% python3 -q
>>> import numpy as np
>>> np.set_printoptions(precision=3, suppress=True, linewidth=120, sign=" ")
>>> rnd = lambda a: np.round(a, 3) + 0
>>> K = np.load("run6.npy")
>>> print(K)
[[ 4 -3 -1  1]
 [ 4 -3 -1  1]]
>>> print(np.linalg.lstsq(K[:-1].T, K[-1])[2])
1
>>> print(np.abs(np.diag(np.linalg.qr(K)[1])) > 1e-9)
[ True False]
>>> print(rnd(np.trace(np.linalg.pinv(K) @ K)))
1.0
>>> print(np.allclose(K[:-1].T @ np.linalg.lstsq(K[:-1].T, K[-1])[0], K[-1]))
True
>>> E = np.loadtxt("data.csv", delimiter=",")
>>> print(E)
[[  3.   2.   4.]
 [  5.   3.   9.]
 [  8.   6.  10.]
 [ 12.   8.  15.]
 [ 13.  13.  20.]
 [ 17.  13.  21.]
 [ 17.  18.  25.]
 [ 20.  22.  26.]
 [ 25.  25.  30.]
 [ 28.  27.  33.]
 [ 30.  27.  35.]
 [ 31.  28.  35.]
 [ 33.  30.  35.]
 [ 34.  35.  38.]
 [ 35.  37.  41.]]
>>> d = np.linalg.norm(E[:, None] - E[None], axis=-1)
>>> print(np.flatnonzero(d[10] < d.mean() / 2))
[  8   9  10  11  12  13]
>>> print(d[10].round(6).argsort(kind="stable")[:4])
[ 10  11   9  12]
>>> lab = E[:, 2] > np.median(E[:, 2])
>>> f = E[lab].mean(axis=0) - E[~lab].mean(axis=0)
>>> print(rnd(f))
[ 18.982  19.232  19.036]
>>> print(lab.astype(int))
[ 0  0  0  0  0  0  0  0  1  1  1  1  1  1  1]
>>> print(((E - E.mean(axis=0)) @ f > 0).astype(int))
[ 0  0  0  0  0  0  0  1  1  1  1  1  1  1  1]
>>> def softmax(z):
...     e = np.exp(z - z.max(axis=-1, keepdims=True))
...     return e / e.sum(axis=-1, keepdims=True)
... 
>>> print(rnd(softmax(E).sum(axis=1)))
[ 1.  1.  1.  1.  1.  1.  1.  1.  1.  1.  1.  1.  1.  1.  1.]
>>> print(rnd(softmax(E[8])))
[ 0.007  0.007  0.987]
>>> S = E @ E.T / np.sqrt(3)
>>> print(softmax(S).round(6).argmax(axis=1))
[ 14  14  14  14  14  14  14  14  14  14  14  14  14  14  14]
>>> M2 = np.array([[2, 1, -3, -2], [-3, -2, -2, -1], [-3, 2, 3, -2], [2, -1, -3, -2]])
>>> F = M2 + M2.T
>>> print(F)
[[ 4 -2 -6  0]
 [-2 -4  0 -2]
 [-6  0  6 -5]
 [ 0 -2 -5 -4]]
>>> print(rnd(np.abs(np.linalg.eigvals(F)).max()))
12.208
>>> print(np.allclose(F, F.T))
True
>>> print(np.linalg.matrix_power(F, 3))
[[ 584 -180 -866  164]
 [-180 -128   52 -222]
 [-866   52  992 -489]
 [ 164 -222 -489 -162]]
>>> print(np.trace(F))
2
>>> np.linalg.determinant(F)
Traceback (most recent call last):
  File "<python-input-31>", line 1, in <module>
    np.linalg.determinant(F)
    ^^^^^^^^^^^^^^^^^^^^^
AttributeError: module 'numpy.linalg' has no attribute 'determinant'
>>> print(F @ F)
[[ 56   0 -60  34]
 [  0  24  22  16]
 [-60  22  97 -10]
 [ 34  16 -10  45]]
>>> F.inv()
Traceback (most recent call last):
  File "<python-input-33>", line 1, in <module>
    F.inv()
    ^^^^^
AttributeError: 'numpy.ndarray' object has no attribute 'inv'
>>> W = np.array([[1, 1, -1, -2], [3, 1, -3, 0], [-3, -2, -1, 2]])
>>> c = np.array([0, 0, 1, 3])
>>> hid = np.maximum(E @ W + c, 0)
>>> print(hid)
[[  0.   0.   0.   5.]
 [  0.   0.   0.  11.]
 [  0.   0.   0.   7.]
 [  0.   0.   0.   9.]
 [  0.   0.   0.  17.]
 [  0.   0.   0.  11.]
 [  0.   0.   0.  19.]
 [  8.   0.   0.  15.]
 [ 10.   0.   0.  13.]
 [ 10.   0.   0.  13.]
 [  6.   0.   0.  13.]
 [ 10.   0.   0.  11.]
 [ 18.   0.   0.   7.]
 [ 25.   0.   0.  11.]
 [ 23.   0.   0.  15.]]
>>> cent = np.array([[2, 1, 0], [-1, 2, 1], [-1, 2, 1], [2, -1, 0]])
>>> print((hid @ cent).round(6).argmax(axis=1))
[ 0  0  0  0  0  0  0  0  0  0  0  0  0  0  0]
>>> print(hid @ cent)
[[ 10.  -5.   0.]
 [ 22. -11.   0.]
 [ 14.  -7.   0.]
 [ 18.  -9.   0.]
 [ 34. -17.   0.]
 [ 22. -11.   0.]
 [ 38. -19.   0.]
 [ 46.  -7.   0.]
 [ 46.  -3.   0.]
 [ 46.  -3.   0.]
 [ 38.  -7.   0.]
 [ 42.  -1.   0.]
 [ 50.  11.   0.]
 [ 72.  14.   0.]
 [ 76.   8.   0.]]
>>> proj = np.triu(np.array([[3, 1, 3, 3], [3, 1, 2, 3], [3, 3, 3, 0], [3, 2, 1, 0]]), 1) + np.eye(4)
>>> M2 = proj @ F @ np.linalg.inv(proj)
>>> print(np.linalg.matrix_rank(M2))
4
>>> print(np.trace(M2), np.trace(F))
2.0 2
>>> print(rnd(np.poly(M2)))
[   1.   -2. -109. -208.  212.]
>>> mat = np.load("out3.npy")
>>> print(mat)
[[ 1  0  0]
 [ 5  1  0]
 [-4 -4  1]]
>>> print(mat.sum(axis=0))
[ 2 -3  1]
>>> mat[:, 3]
Traceback (most recent call last):
  File "<python-input-49>", line 1, in <module>
    mat[:, 3]
    ~~~^^^^^^
IndexError: index 3 is out of bounds for axis 1 with size 3
>>> print(mat.shape)
(3, 3)
>>> print(mat - mat[0])
[[ 0  0  0]
 [ 4  1  0]
 [-5 -4  1]]
>>> print(rnd(np.linalg.norm(mat)))
7.746
>>> print(np.linalg.matrix_rank(mat))
3
>>> print(rnd(mat.mean(axis=0)))
[ 0.667 -1.     0.333]
>>> print(mat.sum(axis=1))
[ 1  6 -7]
>>> print(np.count_nonzero(mat))
6
>>> print(np.unravel_index(np.abs(mat).argmax(), mat.shape))
(np.int64(1), np.int64(0))
